$ python -q
>>> import numpy as np
>>> import numpy.linalg as la
>>> np.set_printoptions(precision=2, suppress=True, linewidth=100)
>>> M = np.load("w.npy")
>>> print(M)
[[-0.56 -0.88 -2.69  0.84]
 [ 0.86 -1.3  -0.13 -2.56]
 [-0.97  0.81 -0.89  2.57]
 [ 0.45  1.05  2.72 -0.52]
 [ 0.51  0.97  2.71 -0.68]
 [-0.97  0.77 -0.96  2.56]
 [-0.17  1.63  2.23  1.17]
 [ 0.76  0.44  2.44 -1.51]
 [ 0.16 -1.62 -2.25 -1.13]
 [ 0.28 -1.66 -2.04 -1.42]
 [-0.44  1.66  1.68  1.79]
 [ 0.68  0.65  2.58 -1.22]
 [ 0.91 -0.05  1.98 -2.07]
 [-0.6   1.61  1.23  2.13]
 [ 0.1   1.46  2.58  0.47]
 [-0.84 -0.21 -2.25  1.79]
 [-0.15 -1.41 -2.62 -0.33]
 [ 0.89  0.01  2.04 -2.01]
 [-0.54  1.64  1.41  2.01]
 [-0.11  1.6   2.32  1.02]
 [-0.89 -0.02 -2.06  2.  ]
 [ 0.71  0.57  2.53 -1.33]
 [-0.81 -0.29 -2.32  1.7 ]
 [ 0.13 -1.61 -2.3  -1.05]
 [ 0.97 -0.71  1.07 -2.53]
 [-0.64 -0.73 -2.62  1.09]
 [-0.45 -1.06 -2.72  0.51]
 [-0.3   1.66  1.99  1.47]
 [-0.47  1.66  1.6   1.86]
 [-0.4  -1.13 -2.73  0.37]]
>>> Z = M[[26, 22]].astype(float)
>>> for _ in range(4):
...     labels = la.norm(M[:, None] - Z, axis=-1).argmin(axis=1)
...     Z = np.array([M[labels == j].mean(axis=0) for j in range(2)])
... 
>>> print(labels)
[0 0 1 1 1 1 1 1 0 0 1 1 1 1 1 0 0 1 1 1 0 1 0 0 0 0 0 1 1 0]
>>> print(Z)
[[-0.18 -0.97 -1.97 -0.06]
 [ 0.02  1.07  1.78  0.45]]
>>> print(Z[1] - Z[0])
[0.21 2.04 3.75 0.51]
>>> labels = M[:, 3] > np.median(M[:, 3])
>>> u = M[labels].mean(axis=0) - M[~labels].mean(axis=0)
>>> print(((M - M.mean(axis=0)) @ u > 0).astype(int))
[1 0 1 0 0 1 1 0 0 0 1 0 0 1 0 1 0 0 1 1 1 0 1 0 0 1 1 1 1 1]
>>> print(np.argsort(-np.abs(u).round(6), kind="stable"))
[3 0 1 2]
>>> print(u)
[-1.04  0.95 -0.84  2.8 ]
>>> left, s, Vh = la.svd(M)
>>> vecs = Vh[:(s > 1e-8).sum()]
>>> rng = np.random.default_rng(925039)
>>> vec = M[22] + 2 * M[3] + rng.integers(2) * np.eye(4)[2]
>>> print(vec)
[0.09 1.81 3.13 0.65]
>>> print(np.diag(vecs.T @ vecs))
[0.11 0.31 0.83 0.76]
>>> print(vecs.T @ vecs)
[[ 0.11 -0.07  0.12 -0.27]
 [-0.07  0.31  0.34  0.31]
 [ 0.12  0.34  0.83 -0.12]
 [-0.27  0.31 -0.12  0.76]]
>>> Ac = M - M.mean(axis=0)
>>> vecs = la.svd(Ac)[2][:2]
>>> A2 = Ac - Ac @ vecs.T @ vecs
>>> print(np.round(la.norm(A2) / la.norm(Ac), 2))
0.0
>>> print(np.diag(vecs.T @ vecs))
[0.11 0.31 0.83 0.76]
>>> print(la.norm(A2, axis=1).round(6).argmax())
0
>>> print(np.unique(M.round(6), axis=0).shape)
(30, 4)
>>> J = np.load("test4.npy")
>>> print(J)
[[ 24. -13.   9.  -2.]
 [  6.  -5.   4.   3.]
 [-56.  28. -21.   7.]
 [ 56. -28.  14. -14.]]
>>> vec = np.array([3, 3, 1, 2])
>>> print(J @ vec)
[ 38.  13. -91.  70.]
>>> print(J * vec)
[[  72.  -39.    9.   -4.]
 [  18.  -15.    4.    6.]
 [-168.   84.  -21.   14.]
 [ 168.  -84.   14.  -28.]]
>>> print(J @ np.ones(4))
[ 18.   8. -42.  28.]
>>> print((J @ vec).argmax())
3
>>> print(la.norm(J @ vec) <= la.norm(J, 2) * la.norm(vec) + 1e-9)
True
>>> print(np.einsum("ij,j->i", J, vec))
[ 38.  13. -91.  70.]
>>> print(J @ np.eye(4)[0])
[ 24.   6. -56.  56.]
>>> u = np.array([4, 1, 4, 8, 2, 0, 4])
>>> data = 3 * np.eye(7) + np.outer(u, u)
>>> print(data)
[[19.  4. 16. 32.  8.  0. 16.]
 [ 4.  4.  4.  8.  2.  0.  4.]
 [16.  4. 19. 32.  8.  0. 16.]
 [32.  8. 32. 67. 16.  0. 32.]
 [ 8.  2.  8. 16.  7.  0.  8.]
 [ 0.  0.  0.  0.  0.  3.  0.]
 [16.  4. 16. 32.  8.  0. 19.]]
>>> print(np.sort(la.eigvals(data).real))
[  3.   3.   3.   3.   3.   3. 120.]
>>> print(np.flatnonzero(la.matrix_power((data != 0) + (data.T != 0) + np.eye(7), 7)[5]))
[5]
>>> print(data @ data)
[[1977.  492. 1968. 3936.  984.    0. 1968.]
 [ 492.  132.  492.  984.  246.    0.  492.]
 [1968.  492. 1977. 3936.  984.    0. 1968.]
 [3936.  984. 3936. 7881. 1968.    0. 3936.]
 [ 984.  246.  984. 1968.  501.    0.  984.]
 [   0.    0.    0.    0.    0.    9.    0.]
 [1968.  492. 1968. 3936.  984.    0. 1977.]]
>>> print(round(float(la.det(data)), 2))
87480.0
>>> labels = rng.permutation(7)
>>> print(labels)
[5 3 2 0 4 1 6]
>>> A2 = data[labels][:, labels]
>>> print(np.allclose(A2, data))
False
>>> print(np.diag(A2))
[ 3. 67. 19. 19.  7.  4. 19.]
>>> A2 = np.array([[2, 2], [3, 0], [2, 0], [0, 3], [3, 3], [3, 3], [2, 1]])
>>> print(la.matrix_rank(data @ A2))
2
>>> print(la.matrix_rank(np.vstack([data, A2.T])))
7
>>> print(np.einsum("ij->j", data))
[ 95.  26.  95. 187.  49.   3.  95.]
>>> print(np.vstack([data, A2.T]).shape)
(9, 7)
>>> print(A2.T @ data.T)
[[138.  42. 138. 264.  75.   9. 138.]
 [174.  42. 168. 345.  93.   9. 171.]]
>>> print(data @ A2)
[[138. 174.]
 [ 42.  42.]
 [138. 168.]
 [264. 345.]
 [ 75.  93.]
 [  9.   9.]
 [138. 171.]]
>>> ang = rng.uniform(0, 2 * np.pi, 24)
>>> q, _ = la.qr(np.array([[0.2, -1.2], [-0.3, -0.9], [-0.5, 0.5], [0.6, 1.3]]))
>>> K = 5 * np.c_[np.cos(ang), np.sin(ang)] @ q.T
>>> print(K)
[[-3.35 -1.9   1.96  2.52]
 [ 0.42  2.31  1.68 -4.08]
 [-2.69 -2.3   0.86  3.43]
 [ 1.05  2.42  1.08 -4.11]
 [ 3.52  0.43 -3.52  0.2 ]
 [ 3.66  1.24 -2.92 -1.23]
 [ 3.32  0.05 -3.64  0.84]
 [-2.84  0.55  3.67 -1.79]
 [-1.14 -2.43 -0.99  4.1 ]
 [ 0.15 -2.16 -2.16  3.96]
 [ 1.3   2.45  0.82 -4.08]
 [-3.58 -1.56  2.53  1.84]
 [-0.61 -2.35 -1.51  4.1 ]
 [ 3.38  1.86 -2.03 -2.44]
 [ 3.22  2.02 -1.71 -2.76]
 [ 1.08  2.43  1.05 -4.1 ]
 [-3.55 -0.5   3.48 -0.07]
 [ 3.13  2.08 -1.55 -2.91]
 [-0.24  2.13  2.24 -3.93]
 [ 3.4   1.84 -2.08 -2.39]
 [ 1.67 -1.46 -3.21  3.12]
 [-0.93 -2.41 -1.2   4.11]
 [ 2.85 -0.54 -3.67  1.77]
 [ 0.42  2.31  1.67 -4.08]]
>>> vec = np.array([0, 0, -1, 2])
>>> print((M @ vec).argmax())
5
>>> vec @ M
Traceback (most recent call last):
  File "<python-input-64>", line 1, in <module>
    vec @ M
    ~~~~^~~
ValueError: matmul: Input operand 1 has a mismatch in its core dimension 0, with gufunc signature (n?,k),(k,m?)->(n?,m?) (size 30 is different from 4)
>>> print(M @ np.eye(4)[0])
[-0.56  0.86 -0.97  0.45  0.51 -0.97 -0.17  0.76  0.16  0.28 -0.44  0.68  0.91 -0.6   0.1  -0.84
 -0.15  0.89 -0.54 -0.11 -0.89  0.71 -0.81  0.13  0.97 -0.64 -0.45 -0.3  -0.47 -0.4 ]
